$ python3 -q
>>> import numpy as np
>>> from numpy import linalg as LA
>>> np.set_printoptions(precision=1, suppress=True, linewidth=200, sign=" ")
>>> def rd(a):
...     return np.round(a, 1) + 0
... 
>>> u = np.array([1, 0, 1, 0, 1, 2, 1])
>>> r1 = np.array([-3, -2, -2])
>>> K = u[:, None] + r1[None, :]
>>> K
array([[-2, -1, -1],
       [-3, -2, -2],
       [-2, -1, -1],
       [-3, -2, -2],
       [-2, -1, -1],
       [-1,  0,  0],
       [-2, -1, -1]])
>>> # columns 1 and 2 are equal
>>> LA.cond(K) > 100
np.True_
>>> LA.matrix_rank(K, rtol=0.1)
np.int64(2)
>>> np.argsort(-LA.norm(K, axis=0).round(6), kind="stable")[:3]
array([ 0,  1,  2])
>>> Uu, sigma, Vt = LA.svd(K)
>>> vecs = Vt[:(sigma > 1e-8).sum()]
>>> rng = np.random.default_rng(0)
>>> vec = K[4] + -2 * K[0] + rng.integers(2) * np.eye(3)[0]
>>> vec
array([ 3.,  1.,  1.])
>>> rd(vecs.T @ vecs)
array([[ 1. ,  0. ,  0. ],
       [ 0. ,  0.5,  0.5],
       [ 0. ,  0.5,  0.5]])
>>> LA.matrix_rank(np.vstack([K, vec]))
np.int64(2)
>>> np.allclose(vecs.T @ vecs @ vec, vec)
True
>>> M = np.load("w.npy")
>>> M
array([[  0,  -2,  -1,  -2,  -4,   8,   8],
       [  2,   0,   2,  -3, -10,   1,   1],
       [  1,  -2,   0,  -7,   3,  -5,  -3],
       [  2,   3,   7,   0,   0,   7,  -1],
       [  4,  10,  -3,   0,   0,   2,  -2],
       [ -8,  -1,   5,  -7,  -2,   0,  -5],
       [ -8,  -1,   3,   1,   2,   5,   0]])
>>> rd(M @ LA.pinv(M) @ M)
array([[  0.,  -2.,  -1.,  -2.,  -4.,   8.,   8.],
       [  2.,   0.,   2.,  -3., -10.,   1.,   1.],
       [  1.,  -2.,   0.,  -7.,   3.,  -5.,  -3.],
       [  2.,   3.,   7.,   0.,   0.,   7.,  -1.],
       [  4.,  10.,  -3.,   0.,   0.,   2.,  -2.],
       [ -8.,  -1.,   5.,  -7.,  -2.,   0.,  -5.],
       [ -8.,  -1.,   3.,   1.,   2.,   5.,   0.]])
>>> np.allclose(M[:-1].T @ LA.lstsq(M[:-1].T, M[-1])[0], M[-1])
True
>>> np.abs(np.diag(LA.qr(M)[1])) > 1e-9
array([ True,  True,  True,  True,  True,  True, False])
>>> LA.lstsq(M[:-1].T, M[-1])[2]
np.int32(6)
>>> rank = LA.matrix_rank(M)
>>> rank
np.int64(6)
>>> ns = LA.svd(M)[2][rank:].T
>>> rd(ns[:, 0] / ns[np.abs(ns[:, 0]).round(6).argmax(), 0])
array([-0.3,  0.6,  0.7, -0.1,  0.1, -0.7,  1. ])
>>> rd(M @ ns)
array([[ 0.],
       [ 0.],
       [ 0.],
       [ 0.],
       [ 0.],
       [ 0.],
       [ 0.]])
>>> np.abs(M).max()
np.int64(10)
>>> rd(LA.svd(M, compute_uv=False))
array([ 15.9,  15.9,  12. ,  12. ,   6.7,   6.7,   0. ])
>>> rd(LA.norm(M))
np.float64(29.8)
>>> rd(M.mean(axis=0))
array([-1. ,  1. ,  1.9, -2.6, -1.6,  2.6, -0.3])
>>> M.sum(axis=0)
array([ -7,   7,  13, -18, -11,  18,  -2])
>>> M[7]
Traceback (most recent call last):
  File "<python-input-36>", line 1, in <module>
    M[7]
    ~^^^
IndexError: index 7 is out of bounds for axis 0 with size 7
